>>> import numpy as np
>>> np.set_printoptions(precision=3, suppress=True, linewidth=120)
>>> def rnd(a):
...     return np.round(a, 3) + 0
... 
>>> J = np.array([[-8, -4, -6, 3, 0],
...     [-4, 2, 5, -4, -3],
...     [-6, 5, 10, 5, 6],
...     [3, -4, 5, 4, -6],
...     [0, -3, 6, -6, -4]])
>>> np.einsum("ij,ji->", J, J)
np.int64(616)
>>> rnd(np.linalg.eigvals(J))
array([-13.905,  -9.545,  15.563,   2.888,   8.999])
>>> rnd(np.linalg.norm(J, 2))
np.float64(15.563)
>>> rnd(np.linalg.norm(J, 1)), rnd(np.linalg.norm(J, np.inf))
(np.float64(32.0), np.float64(32.0))
>>> rnd(np.linalg.norm(J[2] - J[4]))
np.float64(18.358)
>>> rnd(np.linalg.norm(J) ** 2 / np.linalg.norm(J, 2) ** 2)
np.float64(2.543)
>>> np.linalg.norm(J, axis=1).argmax()
np.int64(2)
>>> J[2] @ J[4]
np.int64(-9)
>>> rnd(np.linalg.norm(J, axis=0))
array([11.18 ,  8.367, 14.9  , 10.1  ,  9.849])
>>> rnd(np.linalg.norm(J, "nuc"))
np.float64(50.901)
>>> X = np.loadtxt("dump.csv", delimiter=",")
>>> X
array([[ 2.,  5.,  5.,  9.,  3.,  3.,  3.,  4.,  3.,  0.,  0.,  0.,  2.,  3.,  1.],
       [ 5.,  1.,  3.,  0.,  0.,  1.,  3.,  3.,  3.,  3.,  1.,  1.,  1.,  0.,  2.],
       [ 4.,  5.,  0.,  0.,  0.,  5.,  1.,  4.,  0.,  0.,  3.,  5.,  3.,  4.,  2.],
       [ 4.,  5.,  3.,  9.,  3.,  1.,  5.,  2.,  3.,  4.,  2.,  3.,  0.,  2.,  2.],
       [ 5.,  1.,  1.,  0.,  0.,  3.,  1.,  2.,  3.,  3.,  5.,  5.,  3.,  4.,  4.],
       [ 5.,  2.,  4.,  6.,  2.,  4.,  5.,  1.,  5.,  5.,  2.,  2.,  2.,  2.,  4.],
       [ 3.,  5.,  3.,  3.,  1.,  4.,  2.,  0.,  4.,  5.,  3.,  5.,  0.,  4.,  1.],
       [ 2.,  5.,  0.,  9.,  3.,  5.,  5.,  5.,  1.,  0.,  2.,  3.,  0.,  1.,  0.],
       [ 0.,  1.,  3., 15.,  5.,  0.,  4.,  0.,  2.,  3.,  0.,  0.,  5.,  0.,  0.],
       [ 5.,  0.,  3.,  6.,  2.,  5.,  5.,  3.,  1.,  3.,  4.,  1.,  2.,  1.,  1.],
       [ 1.,  5.,  5.,  3.,  1.,  2.,  0.,  1.,  2.,  5.,  1.,  5.,  2.,  2.,  1.],
       [ 1.,  5.,  4.,  0.,  0.,  0.,  3.,  4.,  0.,  1.,  3.,  1.,  3.,  0.,  4.],
       [ 2.,  2.,  2.,  6.,  2.,  0.,  3.,  5.,  5.,  1.,  1.,  0.,  4.,  3.,  3.]])
>>> th = np.radians(36)
>>> r_ = np.eye(15)
>>> r_[14, 14] = r_[4, 4] = np.cos(th)
>>> r_[14, 4], r_[4, 14] = -np.sin(th), np.sin(th)
>>> B = X @ r_.T
>>> rnd(np.abs(B - X).max(axis=0))
array([0.   , 0.   , 0.   , 0.   , 2.351, 0.   , 0.   , 0.   , 0.   , 0.   , 0.   , 0.   , 0.   , 0.   , 2.939])
>>> np.allclose(X @ X.T, B @ B.T)
True
